$ python -q
>>> import numpy as np
>>> from numpy import linalg as LA
>>> np.set_printoptions(precision=3, suppress=True, linewidth=140)
>>> def rnd(a):
...     return np.round(a, 3) + 0
... 
>>> m1 = np.array([[0.0, -3.0, 0.0, 0.0],
...     [-3.0, 3.0, -3.0, 0.0],
...     [0.0, -3.0, -3.0, -3.0],
...     [0.0, 0.0, -3.0, 2.0]])
>>> print(np.all(LA.eigvalsh(m1) > 0))
False
>>> print([round(float(LA.det(m1[:i, :i])), 2) + 0 for i in range(1, 5)])
[0.0, -9.0, 27.0, 135.0]
>>> ev, evecs = LA.eigh(m1)
>>> x0 = np.array([5, 8, 2, 0])
>>> print(np.abs(m1).sum(axis=1).max(), rnd(np.abs(ev).max()))
9.0 5.894
>>> print(rnd(evecs * np.maximum(ev, 0) @ evecs.T))
[[ 1.21  -2.137  0.61   0.088]
 [-2.137  3.957 -1.439  0.551]
 [ 0.61  -1.439  1.02  -1.343]
 [ 0.088  0.551 -1.343  2.707]]
>>> print(x0 @ m1 @ x0)
-156.0
>>> print(rnd(evecs * np.abs(ev) @ evecs.T))
[[ 2.421 -1.274  1.22   0.175]
 [-1.274  4.914  0.121  1.103]
 [ 1.22   0.121  5.04   0.314]
 [ 0.175  1.103  0.314  3.414]]
>>> q, evecs = LA.qr(m1[:, :2])[0], LA.qr(m1[:, 2:])[0]
>>> sig = LA.svd(q.T @ evecs, compute_uv=False)
>>> print(rnd(sig))
[0.767 0.449]
>>> r0 = np.array([2, 8, 8, 3])
>>> B = m1 + np.outer(r0, np.eye(4)[2])
>>> print(LA.matrix_rank(B - m1))
1
>>> print(B)
[[ 0. -3.  2.  0.]
 [-3.  3.  5.  0.]
 [ 0. -3.  5. -3.]
 [ 0.  0.  0.  2.]]
>>> print(LA.matrix_rank(LA.inv(B) - LA.inv(m1), tol=1e-8))
1
>>> gram = m1.T @ m1
>>> print((m1 @ m1.T).shape)
(4, 4)
>>> print(rnd(LA.eigvalsh(gram)[::-1]))
[34.741 30.338  9.     1.921]
>>> print(np.allclose(gram, gram.T))
True
>>> print(np.diag(gram))
[ 9. 27. 27. 13.]
>>> M = np.loadtxt("x.csv", delimiter=",")
>>> print(M)
[[-16.897   7.618  14.922 -28.786]
 [-20.802   3.381  17.733 -29.967]
 [ -9.21  -21.155   6.45    6.256]
 [ -9.068 -20.78    6.195   6.216]]
>>> left, sig, Vt = LA.svd(M)
>>> print(rnd(sig))
[55.107 34.911  0.145  0.03 ]
>>> B = left[:, :2] @ np.diag(sig[:2]) @ Vt[:2]
>>> print(rnd(LA.norm(M - B, 2)), rnd(sig[2]))
0.145 0.145
>>> print(LA.matrix_rank(B))
2
>>> print(rnd(np.abs(M - B).max()))
0.068
>>> print(LA.cond(M) > 100)
True
>>> print([round(float(x), 3) for x in LA.svd(M, compute_uv=False)[:3]])
[55.107, 34.911, 0.145]
>>> print(rnd(LA.norm(M, 2) / LA.norm(M)))
0.845
